$ python -q
>>> import numpy as np
>>> np.set_printoptions(suppress=True, linewidth=200)
>>> def tidy(a):
...     return np.round(a, 1) + 0
... 
>>> arr = np.load("run13.npy")
>>> arr
array([[  5.1,  -3.5, -11.4],
       [-13.6,   3.9,  16.2],
       [  4.9,  -3.6, -11.6],
       [ -7.8,   1.9,   6.8],
       [ -1. ,   0.9,   3. ],
       [ -3.9,   4.2,  12.9],
       [  7.8,  -0.1,  -4.5],
       [  7.3,  -2.6, -11. ],
       [  3.6,  -3.8, -13. ],
       [ -2.9,   3.5,  10.8]])
>>> G = np.cov(arr, rowvar=False)
>>> tidy(arr.std(axis=0))
array([ 6.7,  3.1, 10.8])
>>> M2 = np.c_[arr[:, :2] @ np.array([[2, 0], [2, 2]]), np.array([3, 5, 1, 0, 3, 4, 5, 0, 1, 4])]
>>> tidy(M2)
array([[  3.2,  -7. ,   3. ],
       [-19.4,   7.8,   5. ],
       [  2.6,  -7.2,   1. ],
       [-11.8,   3.8,   0. ],
       [ -0.2,   1.8,   3. ],
       [  0.6,   8.4,   4. ],
       [ 15.4,  -0.2,   5. ],
       [  9.4,  -5.2,   0. ],
       [ -0.4,  -7.6,   1. ],
       [  1.2,   7. ,   4. ]])
>>> tidy(np.linalg.norm(np.linalg.qr(arr)[0].T @ M2, axis=0) ** 2 / ((M2 ** 2).sum(axis=0) + 1e-12))
array([1. , 1. , 0.2])
>>> tidy(np.linalg.norm(M2 - arr @ np.linalg.lstsq(arr, M2)[0], axis=0))
array([0. , 0. , 8.9])
>>> Xs = (arr - arr.mean(axis=0)) / arr.std(axis=0)
>>> np.argwhere(np.abs(Xs) > 2)
array([[1, 0]])
>>> coef = np.linalg.lstsq(np.delete(Xs, 0, axis=1), Xs[:, 0])[0]
>>> tidy(1 - np.var(Xs[:, 0] - np.delete(Xs, 0, axis=1) @ coef))
np.float64(1.0)
>>> Xs = arr - arr.mean(axis=0)
>>> V = np.linalg.svd(Xs)[2][:2]
>>> M2 = Xs - Xs @ V.T @ V
>>> tidy(np.diag(V.T @ V))
array([1. , 0.1, 0.9])
>>> tidy(np.cov(Xs @ V.T, rowvar=False))
array([[181.3,   0. ],
       [  0. ,   9.6]])
>>> cent = arr[[8, 9]].astype(float)
>>> for _ in range(6):
...     z = np.linalg.norm(arr[:, None] - cent, axis=-1).argmin(axis=1)
...     cent = np.array([arr[z == j].mean(axis=0) for j in range(2)])
... 
>>> z
array([0, 1, 0, 1, 1, 1, 0, 0, 0, 1])
>>> tidy(cent[1] - cent[0])
array([-11.6,   5.6,  20.2])
>>> np.abs(cent[1] - cent[0]).argmax()
np.int64(2)
>>> print(np.bincount(z))
[5 5]
>>> K = np.load("m.npy")
>>> K
array([[2., 1., 0.],
       [0., 2., 1.],
       [0., 0., 2.]])
>>> [int(np.linalg.matrix_rank(np.linalg.matrix_power(K, p))) for p in range(1, 4)]
[3, 3, 3]
>>> K @ K
array([[4., 4., 1.],
       [0., 4., 4.],
       [0., 0., 4.]])
>>> X = np.array([[1, 0, 3], [0, 0, 0], [3, 0, 9]])
>>> X.sum(axis=0)
array([ 4,  0, 12])
>>> tidy(np.linalg.svd(X, compute_uv=False))
array([10.,  0.,  0.])
>>> print(tidy(X.mean(axis=0)))
[1.3 0.  4. ]
>>> print(np.abs(X).max())
9
>>> X - X[0]
array([[ 0,  0,  0],
       [-1,  0, -3],
       [ 2,  0,  6]])
>>> np.diff(X, axis=0)
array([[-1,  0, -3],
       [ 3,  0,  9]])
>>> rng = np.random.default_rng(62)
>>> z = rng.permutation(3)
>>> z
array([0, 1, 2])
>>> M2 = X[z][:, z]
>>> tidy(np.sort(np.abs(np.linalg.eigvals(M2))))
array([ 0.,  0., 10.])
>>> M2
array([[1, 0, 3],
       [0, 0, 0],
       [3, 0, 9]])
>>> w, V = np.linalg.eigh(M2)
>>> x = np.array([1, 9, 5])
>>> tidy(x @ M2 @ x / (x @ x)), w[0], w[-1]
(np.float64(2.4), np.float64(0.0), np.float64(10.0))
>>> np.abs(M2).sum(axis=1).max(), np.abs(w).max()
(np.int64(12), np.float64(10.0))
>>> x @ M2 @ x
np.int64(256)
>>> tidy(V * np.maximum(w, 0) @ V.T)
array([[1., 0., 3.],
       [0., 0., 0.],
       [3., 0., 9.]])
>>> Uu, s, Vh = np.linalg.svd(X)
>>> V = Vh[:(s > 1e-8).sum()]
>>> x = X[0] + 4 * X[1] + rng.integers(2) * np.eye(3)[0]
>>> x
array([2., 0., 3.])
>>> np.allclose(V.T @ V @ x, x)
False
>>> tidy(np.linalg.norm(x - V.T @ V @ x))
np.float64(0.9)
>>> feats = np.loadtxt("x.csv", delimiter=",")
>>> print(feats)
[[-9.  2.  0.  0.]
 [ 2. -2.  2.  0.]
 [ 0.  2. -2.  2.]
 [ 0.  0.  2. -5.]]
>>> np.allclose(feats @ feats.T, feats.T @ feats)
True
>>> tidy(np.abs(np.linalg.eigvals(feats)).max())
np.float64(9.6)
>>> np.allclose(feats, feats.T)
True
>>> np.linalg.determinant(feats)
Traceback (most recent call last):
  File "<python-input-60>", line 1, in <module>
    np.linalg.determinant(feats)
    ^^^^^^^^^^^^^^^^^^^^^
AttributeError: module 'numpy.linalg' has no attribute 'determinant'
>>> tidy(np.linalg.matrix_power(feats, 4))
array([[ 7725., -2166.,   564.,  -144.],
       [-2166.,   708.,  -336.,   276.],
       [  564.,  -336.,   420.,  -606.],
       [ -144.,   276.,  -606.,  1053.]])
>>> feats @ feats
array([[ 85., -22.,   4.,   0.],
       [-22.,  12.,  -8.,   4.],
       [  4.,  -8.,  12., -14.],
       [  0.,   4., -14.,  29.]])
>>> (feats - feats.T) / 2
array([[0., 0., 0., 0.],
       [0., 0., 0., 0.],
       [0., 0., 0., 0.],
       [0., 0., 0., 0.]])
>>> assert feats == feats.T
Traceback (most recent call last):
  File "<python-input-64>", line 1, in <module>
    assert feats == feats.T
           ^^^^^^^^^^^^^^^^
ValueError: The truth value of an array with more than one element is ambiguous. Use a.any() or a.all()
>>> (feats + feats.T) / 2
array([[-9.,  2.,  0.,  0.],
       [ 2., -2.,  2.,  0.],
       [ 0.,  2., -2.,  2.],
       [ 0.,  0.,  2., -5.]])
>>> tidy(np.linalg.det(feats))
np.float64(-96.0)
>>> np.trace(feats)
np.float64(-18.0)
>>> u = np.array([3, 3, 5, 1])
>>> M2 = feats + np.outer(u, np.eye(4)[2])
>>> np.linalg.matrix_rank(M2 - feats)
np.int64(1)
>>> tidy(np.linalg.det(M2) / np.linalg.det(feats)), tidy(1 + np.linalg.solve(feats, u)[2])
(np.float64(8.4), np.float64(8.4))
>>> P = np.triu(np.array([[-4, 2, 9, -2], [-3, -9, 8, -3], [3, 8, -7, 1], [-2, -7, -4, -3]]), 1) + np.eye(4)
>>> M2 = P @ feats @ np.linalg.inv(P)
>>> np.trace(M2), np.trace(feats)
(np.float64(-18.0), np.float64(-18.0))
>>> print(P @ feats - feats @ P)
[[  4.  32.  47.  16.]
 [  0.  12. -24.  27.]
 [  0.   0. -14.   3.]
 [  0.   0.   0.  -2.]]
>>> tidy(np.linalg.norm(feats[3] - feats[0]))
np.float64(10.7)
>>> tidy(np.linalg.norm(feats, 2))
np.float64(9.6)
>>> tidy(np.linalg.norm(feats, "nuc"))
np.float64(19.1)
>>> np.linalg.norm(feats, axis=1).argmax()
np.int64(0)
>>> print(tidy(np.linalg.norm(feats, axis=0)))
[9.2 3.5 3.5 5.4]
>>> print(tidy(np.linalg.norm(feats, 1)), tidy(np.linalg.norm(feats, np.inf)))
11.0 11.0
>>> M2 = np.linalg.inv(feats)
>>> tidy(M2)
array([[-0.1,  0.1,  0.2,  0.1],
       [ 0.1,  0.6,  0.9,  0.4],
       [ 0.2,  0.9,  0.7,  0.3],
       [ 0.1,  0.4,  0.3, -0.1]])
>>> tidy(feats @ M2)
array([[1., 0., 0., 0.],
       [0., 1., 0., 0.],
       [0., 0., 1., 0.],
       [0., 0., 0., 1.]])
>>> W0 = np.loadtxt("block16.csv", delimiter=",")
>>> W0
array([[ 4.6, -0.6,  2.7],
       [ 0.2, -0.1, -0.1],
       [ 3.4, -0.9,  2.3],
       [ 6.1, -1.3,  3.9],
       [ 5.8, -1.3,  4. ],
       [ 6.3, -1.4,  4. ],
       [ 7.4, -0.7,  4.7],
       [ 7.7, -1.2,  4.9],
       [ 1.3,  0.1,  0.9],
       [ 3. , -0.5,  1.5],
       [ 6.1, -1. ,  4.4],
       [ 4.3, -1. ,  3. ],
       [ 0. , -0.3, -0.2],
       [ 7.6, -1.2,  5.1],
       [ 6.2, -1.1,  3.8],
       [ 6.9, -1. ,  4. ],
       [ 6.4, -0.8,  3.4],
       [ 5.7, -1. ,  3.7],
       [ 2.8, -0.8,  2.4],
       [ 2.1, -0.4,  0.3],
       [ 7.5, -1.5,  4.8],
       [ 7.1, -1.7,  4.9],
       [ 4.2, -0.8,  3.3],
       [ 3.2, -0.9,  2. ],
       [ 6.1, -1.7,  4.7]])
>>> Xs = (W0 - W0.mean(axis=0)) / W0.std(axis=0)
>>> np.argwhere(np.abs(Xs) > 2)
array([[ 1,  0],
       [ 1,  2],
       [ 8,  1],
       [12,  0],
       [12,  2]])
>>> coef = np.linalg.lstsq(np.delete(Xs, 2, axis=1), Xs[:, 2])[0]
>>> np.abs(coef).argmax()
np.int64(0)
